$ python -q
>>> import numpy as np
>>> import numpy.linalg as la
>>> np.set_printoptions(precision=3, suppress=True, linewidth=200, legacy="1.25")
>>> E = np.abs(np.array([[2, 0, 5, 7, 9, 2, 7, 3],
...     [6, 0, 1, 6, 7, 1, 6, 4],
...     [7, 1, 8, 2, 7, 2, 0, 0],
...     [7, 3, 9, 8, 6, 3, 7, 6],
...     [6, 7, 6, 2, 7, 8, 9, 6],
...     [7, 5, 5, 7, 5, 2, 1, 6],
...     [7, 1, 4, 7, 6, 7, 6, 3],
...     [3, 5, 9, 5, 3, 6, 8, 9]])) + np.eye(8)
>>> E = E / E.sum(axis=1, keepdims=True)
>>> print(E)
[[0.083 0.    0.139 0.194 0.25  0.056 0.194 0.083]
 [0.188 0.031 0.031 0.188 0.219 0.031 0.188 0.125]
 [0.25  0.036 0.321 0.071 0.25  0.071 0.    0.   ]
 [0.14  0.06  0.18  0.18  0.12  0.06  0.14  0.12 ]
 [0.115 0.135 0.115 0.038 0.154 0.154 0.173 0.115]
 [0.179 0.128 0.128 0.179 0.128 0.077 0.026 0.154]
 [0.167 0.024 0.095 0.167 0.143 0.167 0.167 0.071]
 [0.061 0.102 0.184 0.102 0.061 0.122 0.163 0.204]]
>>> B = la.inv(E)
>>> print(round(float(la.slogdet(E)[0]), 3))
1.0
>>> np.round(la.inv(B), 3) + 0
array([[0.083, 0.   , 0.139, 0.194, 0.25 , 0.056, 0.194, 0.083],
       [0.188, 0.031, 0.031, 0.187, 0.219, 0.031, 0.188, 0.125],
       [0.25 , 0.036, 0.321, 0.071, 0.25 , 0.071, 0.   , 0.   ],
       [0.14 , 0.06 , 0.18 , 0.18 , 0.12 , 0.06 , 0.14 , 0.12 ],
       [0.115, 0.135, 0.115, 0.038, 0.154, 0.154, 0.173, 0.115],
       [0.179, 0.128, 0.128, 0.179, 0.128, 0.077, 0.026, 0.154],
       [0.167, 0.024, 0.095, 0.167, 0.143, 0.167, 0.167, 0.071],
       [0.061, 0.102, 0.184, 0.102, 0.061, 0.122, 0.163, 0.204]])
>>> J = np.loadtxt("m.csv", delimiter=",")
>>> J
array([[ 4.,  0.,  0., -4., -2., -4.],
       [ 0.,  0.,  0.,  0.,  0.,  0.],
       [ 0.,  0.,  0.,  0.,  0.,  0.],
       [-4.,  0.,  0.,  4.,  2.,  4.],
       [-2.,  0.,  0.,  2.,  1.,  2.],
       [-4.,  0.,  0.,  4.,  2.,  4.]])
>>> vals, evecs = la.eigh(J)
>>> vec = np.array([5, 3, 3, 8, 7, 2])
>>> np.round(evecs * np.maximum(vals, 0) @ evecs.T, 3) + 0
array([[ 4.,  0.,  0., -4., -2., -4.],
       [ 0.,  0.,  0.,  0.,  0.,  0.],
       [ 0.,  0.,  0.,  0.,  0.,  0.],
       [-4.,  0.,  0.,  4.,  2.,  4.],
       [-2.,  0.,  0.,  2.,  1.,  2.],
       [-4.,  0.,  0.,  4.,  2.,  4.]])
>>> np.round(evecs * np.abs(vals) @ evecs.T, 3) + 0
array([[ 4.,  0.,  0., -4., -2., -4.],
       [ 0.,  0.,  0.,  0.,  0.,  0.],
       [ 0.,  0.,  0.,  0.,  0.,  0.],
       [-4.,  0.,  0.,  4.,  2.,  4.],
       [-2.,  0.,  0.,  2.,  1.,  2.],
       [-4.,  0.,  0.,  4.,  2.,  4.]])
